In [1]: import numpy as np

In [2]: from numpy import linalg as LA

In [3]: np.set_printoptions(suppress=True, linewidth=160)

In [4]: rd = lambda a: np.round(a, 2) + 0

In [5]: J = np.load("layer13.npy")

In [6]: print(J)
[[10 11 11  9 11  5]
 [11 17 17 12 13 13]
 [11 17 17 12 13 13]
 [ 9 12 12 13 12  8]
 [11 13 13 12 13  7]
 [ 5 13 13  8  7 14]]

In [7]: # rank 3

In [8]: evals, vecs = LA.eigh(J)

In [9]: print(rd(vecs @ np.diag(evals) @ vecs.T))
[[10. 11. 11.  9. 11.  5.]
 [11. 17. 17. 12. 13. 13.]
 [11. 17. 17. 12. 13. 13.]
 [ 9. 12. 12. 13. 12.  8.]
 [11. 13. 13. 12. 13.  7.]
 [ 5. 13. 13.  8.  7. 14.]]

In [10]: print(np.unique(evals.round(6) + 0, return_counts=True)[1])
[3 1 1 1]

In [11]: print(rd(vecs.T @ J @ vecs))
[[ 0.    0.    0.    0.    0.    0.  ]
 [ 0.    0.    0.    0.    0.    0.  ]
 [ 0.    0.    0.    0.    0.    0.  ]
 [ 0.    0.    0.    3.04  0.    0.  ]
 [ 0.    0.    0.    0.    9.79  0.  ]
 [ 0.    0.    0.    0.    0.   71.17]]

In [12]: print((evals > 1e-8).sum(), (evals < -1e-8).sum())
3 0

In [13]: print(rd(vecs.T @ vecs))
[[1. 0. 0. 0. 0. 0.]
 [0. 1. 0. 0. 0. 0.]
 [0. 0. 1. 0. 0. 0.]
 [0. 0. 0. 1. 0. 0.]
 [0. 0. 0. 0. 1. 0.]
 [0. 0. 0. 0. 0. 1.]]

In [14]: print(np.abs(vecs[:, -1]).round(6).argmax())
1

In [15]: evals, vecs = LA.eigh(J)

In [16]: vec = np.array([0, 3, 0, -1, -1, 1])

In [17]: print(vec @ J @ vec)
115

In [18]: print((np.sign(vecs[:, -1].round(6)) == np.sign(vecs[0, -1].round(6))).astype(int))
[1 1 1 1 1 1]

In [19]: print(rd(np.sort(np.abs(LA.eigvals(J)))))
[ 0.    0.    0.    3.04  9.79 71.17]

In [20]: print(J @ J)
[[ 569  800  800  643  682  555]
 [ 800 1181 1181  923  967  866]
 [ 800 1181 1181  923  967  866]
 [ 643  923  923  746  779  657]
 [ 682  967  967  779  821  678]
 [ 555  866  866  657  678  672]]

In [21]: print(np.trace(J))
84

In [22]: print(np.allclose(J @ J.T, J.T @ J))
True

In [23]: print(np.abs(np.diag(LA.qr(J)[1])) > 1e-9)
[ True  True False  True False False]

In [24]: print(np.unique(J.round(6), axis=0).shape)
(5, 6)

In [25]: print(LA.lstsq(J[:-1].T, J[-1])[2])
3

In [26]: print(np.allclose(J[:-1].T @ LA.lstsq(J[:-1].T, J[-1])[0], J[-1]))
True

In [27]: rng = np.random.default_rng(3529)

In [28]: K = (rng.random((7, 7)) < 0.3) + np.eye(7)

In [29]: K /= K.sum(axis=1, keepdims=True)

In [30]: print(rd(K))
[[0.5  0.5  0.   0.   0.   0.   0.  ]
 [0.33 0.33 0.   0.   0.33 0.   0.  ]
 [0.   0.25 0.25 0.   0.   0.25 0.25]
 [0.33 0.33 0.   0.33 0.   0.   0.  ]
 [0.   0.25 0.   0.25 0.5  0.   0.  ]
 [0.25 0.   0.   0.   0.   0.5  0.25]
 [0.   0.   0.   0.33 0.33 0.   0.33]]

In [31]: print(np.trace(K))
2.75

In [32]: print(rd((K - K.T) / 2))
[[ 0.    0.08  0.   -0.17  0.   -0.12  0.  ]
 [-0.08  0.   -0.12 -0.17  0.04  0.    0.  ]
 [ 0.    0.12  0.    0.    0.    0.12  0.12]
 [ 0.17  0.17  0.    0.   -0.12  0.   -0.17]
 [ 0.   -0.04  0.    0.12  0.    0.   -0.17]
 [ 0.12  0.   -0.12  0.    0.    0.    0.12]
 [ 0.    0.   -0.12  0.17  0.17 -0.12  0.  ]]

In [33]: LA.determinant(K)
AttributeError: module 'numpy.linalg' has no attribute 'determinant'


In [34]: print(rd(K @ K))
[[0.42 0.42 0.   0.   0.17 0.   0.  ]
 [0.28 0.36 0.   0.08 0.28 0.   0.  ]
 [0.15 0.15 0.06 0.08 0.17 0.19 0.21]
 [0.39 0.39 0.   0.11 0.11 0.   0.  ]
 [0.17 0.29 0.   0.21 0.33 0.   0.  ]
 [0.25 0.12 0.   0.08 0.08 0.25 0.21]
 [0.11 0.19 0.   0.31 0.28 0.   0.11]]

In [35]: G = K.T @ K

In [36]: print(rd(np.diag(G)))
[0.53 0.6  0.06 0.28 0.47 0.31 0.24]

In [37]: print(np.trace(G), rd((K ** 2).sum()))
2.5 2.5

In [38]: E = np.loadtxt("data.csv", delimiter=",")

In [39]: print(E)
[[-0.2  -0.2  -0.6   0.5  -0.7  -2.   -3.59]
 [ 0.4  -0.1   0.4  -0.4   1.5  -0.8  -1.5 ]
 [-1.2  -0.6   0.3  -0.8   0.5   0.3   0.19]
 [ 0.5  -0.5   0.8  -0.3   0.7   0.5   0.33]
 [ 0.5   0.5  -0.8   1.3   0.    0.    0.34]
 [ 1.9   0.2   0.6  -0.2  -0.3   0.9   2.19]
 [-0.3   1.5   1.2   0.9   0.1   1.1   2.34]
 [-0.6   1.6   0.9  -0.3  -1.    0.    0.3 ]
 [-0.9   1.3   1.1  -2.   -2.2  -1.2  -2.83]
 [ 0.2  -0.2   1.2  -0.6  -0.5  -1.5  -3.03]
 [-2.1   0.    1.3   0.1   0.1  -0.1  -0.59]
 [-0.5  -0.1  -0.6  -0.1   0.9   0.   -0.02]
 [-1.1  -0.1  -1.3  -0.2  -0.7   0.9   2.1 ]
 [-0.3   1.1  -0.6   0.   -0.1  -1.1  -3.13]
 [-0.2  -0.7   1.1   0.2   1.1  -0.7  -1.56]
 [ 1.6  -0.3  -0.4  -0.3   0.7   0.1  -0.25]
 [ 1.4   0.1  -1.5   0.9   0.2  -0.1  -0.16]
 [ 1.5  -0.6  -1.7   1.8  -0.2  -1.1  -2.  ]
 [-1.1  -0.8  -1.2   1.6   0.5  -0.6  -1.17]
 [-1.3   0.   -1.8   0.2  -0.9  -0.1   0.26]
 [ 0.1  -1.1   0.7   0.6  -0.7  -0.8  -1.48]
 [ 0.8   1.1   0.3   0.1   0.4   1.1   1.94]
 [-0.4  -0.7   1.2   0.7   0.7   1.1   2.6 ]
 [-0.2   1.    0.9   0.6   0.2  -0.5  -1.4 ]
 [ 0.6   0.8   0.3  -2.9   0.4  -0.7  -1.25]
 [-0.3   0.4   0.8   0.2  -0.2   0.8   1.2 ]
 [-0.3  -0.8  -2.9  -0.4   1.8  -1.2  -2.79]
 [ 0.5   0.5   1.5  -0.5   1.8   1.    2.59]
 [-2.3   0.2   0.8   0.1   1.1   0.8   1.88]
 [-1.3  -0.9   0.8   0.2  -0.8  -0.1  -0.34]]

In [40]: vec = np.array([0, 0, 2, 2, 1, 2, 2])

In [41]: print(E @ np.eye(7)[6])
[-3.59 -1.5   0.19  0.33  0.34  2.19  2.34  0.3  -2.83 -3.03 -0.59 -0.02  2.1  -3.13 -1.56 -0.25 -0.16 -2.   -1.17  0.26 -1.48  1.94  2.6  -1.4  -1.25  1.2
 -2.79  2.59  1.88 -0.34]

In [42]: lab = E[:, 6] > np.median(E[:, 6])

In [43]: f = E[lab].mean(axis=0) - E[~lab].mean(axis=0)

In [44]: print(rd(f))
[-0.01  0.37  0.13  0.2   0.15  1.37  3.  ]

In [45]: print(np.argsort(-np.abs(f).round(6), kind="stable"))
[6 5 1 3 4 2 0]

In [46]: print(((E - E.mean(axis=0)) @ f > 0).astype(int))
[0 0 1 1 1 1 1 1 0 0 0 1 1 0 0 1 1 0 0 1 0 1 1 0 0 1 0 1 1 0]

In [47]: print(rd((((E - E.mean(axis=0)) @ f > 0) == lab).mean()))
0.97
